$ python -q
>>> import numpy as np
>>> np.set_printoptions(precision=1, suppress=True, linewidth=140)
>>> def tidy(a):
...     return np.round(a, 1) + 0
... 
>>> m1 = np.load("mat.npy")
>>> m1
array([[-5.,  0.,  0.,  0.,  0.,  0.],
       [ 0.,  4.,  3.,  0.,  0.,  0.],
       [ 0.,  0.,  0.,  3.,  5.,  1.],
       [ 0.,  4.,  5.,  1.,  0.,  3.],
       [ 0.,  5.,  5.,  3.,  3.,  3.],
       [ 0.,  4.,  4.,  4.,  0.,  1.]])
>>> # 2 blocks once reordered
>>> B = np.linalg.inv(m1)
>>> tidy(np.linalg.det(m1) * B)
array([[  -85.,     0.,     0.,     0.,     0.,     0.],
       [    0.,  -205.,  -495.,  -630.,   825.,   -90.],
       [    0.,   415.,   660.,   840., -1100.,   120.],
       [    0.,  -115.,   -60.,  -115.,   100.,   105.],
       [    0.,   145.,   205.,   145.,  -200.,   -40.],
       [    0.,  -380.,  -420.,  -380.,   700.,  -115.]])
>>> tidy(np.linalg.slogdet(m1)[0])
np.float64(1.0)
>>> tidy(m1 @ B)
array([[1., 0., 0., 0., 0., 0.],
       [0., 1., 0., 0., 0., 0.],
       [0., 0., 1., 0., 0., 0.],
       [0., 0., 0., 1., 0., 0.],
       [0., 0., 0., 0., 1., 0.],
       [0., 0., 0., 0., 0., 1.]])
>>> (np.abs(B) > 1e-9).astype(int)
array([[1, 0, 0, 0, 0, 0],
       [0, 1, 1, 1, 1, 1],
       [0, 1, 1, 1, 1, 1],
       [0, 1, 1, 1, 1, 1],
       [0, 1, 1, 1, 1, 1],
       [0, 1, 1, 1, 1, 1]])
>>> B = np.array([[-4, -4], [-4, 3], [2, 3]])
>>> E = np.tile(B, (2, 3))
>>> E
array([[-4, -4, -4, -4, -4, -4],
       [-4,  3, -4,  3, -4,  3],
       [ 2,  3,  2,  3,  2,  3],
       [-4, -4, -4, -4, -4, -4],
       [-4,  3, -4,  3, -4,  3],
       [ 2,  3,  2,  3,  2,  3]])
>>> # rows 0 and 3 are equal
>>> Uu, s, Vt = np.linalg.svd(E, full_matrices=False)
>>> (s > 1e-8).sum()
np.int64(2)
>>> tidy(np.cumsum(s ** 2) / np.sum(s ** 2))
array([0.6, 1. , 1. , 1. , 1. , 1. ])
>>> np.allclose(Uu * s @ Vt, E)
True
>>> tidy(s / s[0])
array([1. , 0.7, 0. , 0. , 0. , 0. ])
>>> Uu, s, Vt = np.linalg.svd(E)
>>> evecs = Vt[:(s > 1e-8).sum()]
>>> rng = np.random.default_rng(61079)
>>> x = E[0] + 4 * E[3] + rng.integers(2) * np.eye(6)[5]
>>> x
array([-20., -20., -20., -20., -20., -19.])
>>> tidy(np.linalg.norm(x - evecs.T @ evecs @ x))
np.float64(0.8)
>>> np.linalg.matrix_rank(np.vstack([E, x]))
np.int64(3)
>>> tidy(evecs.T @ evecs)
array([[0.3, 0. , 0.3, 0. , 0.3, 0. ],
       [0. , 0.3, 0. , 0.3, 0. , 0.3],
       [0.3, 0. , 0.3, 0. , 0.3, 0. ],
       [0. , 0.3, 0. , 0.3, 0. , 0.3],
       [0.3, 0. , 0.3, 0. , 0.3, 0. ],
       [0. , 0.3, 0. , 0.3, 0. , 0.3]])
>>> tidy(np.diag(evecs.T @ evecs))
array([0.3, 0.3, 0.3, 0.3, 0.3, 0.3])
>>> B = E + rng.integers(-2, 3, (6, 2)) @ rng.integers(-2, 3, (2, 6))
>>> B
array([[-1, -2,  0, -2, -3, -2],
       [-2,  7,  2,  7, -2,  5],
       [ 6, -1, -1, -1,  0,  4],
       [-2, -8, -8, -8, -6, -4],
       [-8,  3, -6,  3, -4,  1],
       [ 7,  1,  2,  1,  1,  5]])
>>> B - E
array([[ 3,  2,  4,  2,  1,  2],
       [ 2,  4,  6,  4,  2,  2],
       [ 4, -4, -3, -4, -2,  1],
       [ 2, -4, -4, -4, -2,  0],
       [-4,  0, -2,  0,  0, -2],
       [ 5, -2,  0, -2, -1,  2]])
>>> np.abs(B - E).sum(axis=1)
array([14, 20, 18, 16,  8, 12])
>>> f = np.array([-1, -3, 2])
>>> np.correlate(B[0], B[3], "full")
array([ 4, 14, 20, 32, 48, 60, 56, 56, 44, 22,  4])
>>> np.array([np.convolve(row, f, "same") for row in B])
array([[  5,   4,  -2,   9,   7,   0],
       [ -1, -27,   1, -15,  15, -19],
       [-17,  16,   2,   1,  -6, -12],
       [ 14,  28,  16,  14,   6,   0],
       [ 21, -19,  21, -17,  17, -11],
       [-22,   9,  -5,   0,  -6, -13]])
>>> np.cross(B[0, :3], B[3, :3])
array([16, -8,  4])
>>> try:
...     np.linalg.inv(E)
... except np.linalg.LinAlgError as e:
...     print(repr(e))
... 
LinAlgError('Singular matrix')
>>> np.allclose(E[:-1].T @ np.linalg.lstsq(E[:-1].T, E[-1])[0], E[-1])
True
>>> np.unique(E.round(6), axis=0).shape
(3, 6)
>>> tidy(E @ np.linalg.pinv(E) @ E)
array([[-4., -4., -4., -4., -4., -4.],
       [-4.,  3., -4.,  3., -4.,  3.],
       [ 2.,  3.,  2.,  3.,  2.,  3.],
       [-4., -4., -4., -4., -4., -4.],
       [-4.,  3., -4.,  3., -4.,  3.],
       [ 2.,  3.,  2.,  3.,  2.,  3.]])
>>> M = np.load("out9.npy")
>>> M
array([[ 0., -3., -3.,  2.,  1.,  3.],
       [-3.,  0.,  0.,  0.,  0.,  0.],
       [-3.,  0.,  0.,  0.,  0.,  0.],
       [ 2.,  0.,  0.,  0.,  0.,  0.],
       [ 1.,  0.,  0.,  0.,  0.,  0.],
       [ 3.,  0.,  0.,  0.,  0.,  0.]])
>>> evals, evecs = np.linalg.eigvalsh(M)
Traceback (most recent call last):
  File "<python-input-43>", line 1, in <module>
    evals, evecs = np.linalg.eigvalsh(M)
    ^^^^^^^^^^^^
ValueError: too many values to unpack (expected 2)
>>> evals, evecs = np.linalg.eigh(M)
>>> tidy(np.linalg.eigvalsh(M + -1 * np.eye(6)))
array([-6.7, -1. , -1. , -1. , -1. ,  4.7])
>>> np.abs(evecs[:, -1]).round(6).argmax()
np.int64(0)
>>> tidy(np.linalg.svd(M, compute_uv=False))
array([5.7, 5.7, 0. , 0. , 0. , 0. ])
>>> (evals > 1e-8).sum(), (evals < -1e-8).sum()
(np.int64(1), np.int64(1))
>>> tidy(np.linalg.eigvalsh(M @ M))
array([ 0.,  0.,  0.,  0., 32., 32.])
>>> tidy(np.abs(evecs[:, -1]))
array([0.7, 0.4, 0.4, 0.2, 0.1, 0.4])
>>> mat = np.array([[2.0, 1.0, 0.0, -1.0],
...     [2.0, 0.0, 0.0, 0.0],
...     [2.0, -1.0, 1.0, 0.0],
...     [2.0, -1.0, 0.0, 1.0]])
>>> # looks like rank 3
>>> np.flatnonzero(np.linalg.matrix_power((m1 != 0) + (m1.T != 0) + np.eye(6), 6)[0])
array([0])
>>> Uu, s, Vt = np.linalg.svd(mat)
>>> np.argmax(s[:-1] / (s[1:] + 1e-6)) + 1
np.int64(3)
>>> B = Uu[:, :3] @ np.diag(s[:3]) @ Vt[:3]
>>> tidy(np.linalg.norm(mat - B) / np.linalg.norm(mat))
np.float64(0.0)
>>> tidy(np.abs(mat - B).max())
np.float64(0.0)
>>> np.linalg.matrix_rank(mat, rtol=0.05)
np.int64(3)
>>> tidy(B)
array([[ 2.,  1.,  0., -1.],
       [ 2.,  0.,  0.,  0.],
       [ 2., -1.,  1.,  0.],
       [ 2., -1.,  0.,  1.]])
>>> J = np.loadtxt("case0.csv", delimiter=",")
>>> J
array([[1., 0., 1.],
       [5., 0., 1.]])
>>> def softmax(z):
...     e = np.exp(z - z.max(axis=-1, keepdims=True))
...     return e / e.sum(axis=-1, keepdims=True)
... 
>>> tidy(softmax(J[1]))
array([1., 0., 0.])
>>> softmax(J).sum(axis=1)
array([1., 1.])
>>> tidy(softmax(J[1] + 5))
array([1., 0., 0.])
>>> S = J @ J.T / np.sqrt(3)
>>> tidy(softmax(S + np.triu(np.full(S.shape, -np.inf), 1)))
array([[1., 0.],
       [0., 1.]])
>>> tidy(softmax(S)[1] @ J)
array([5., 0., 1.])
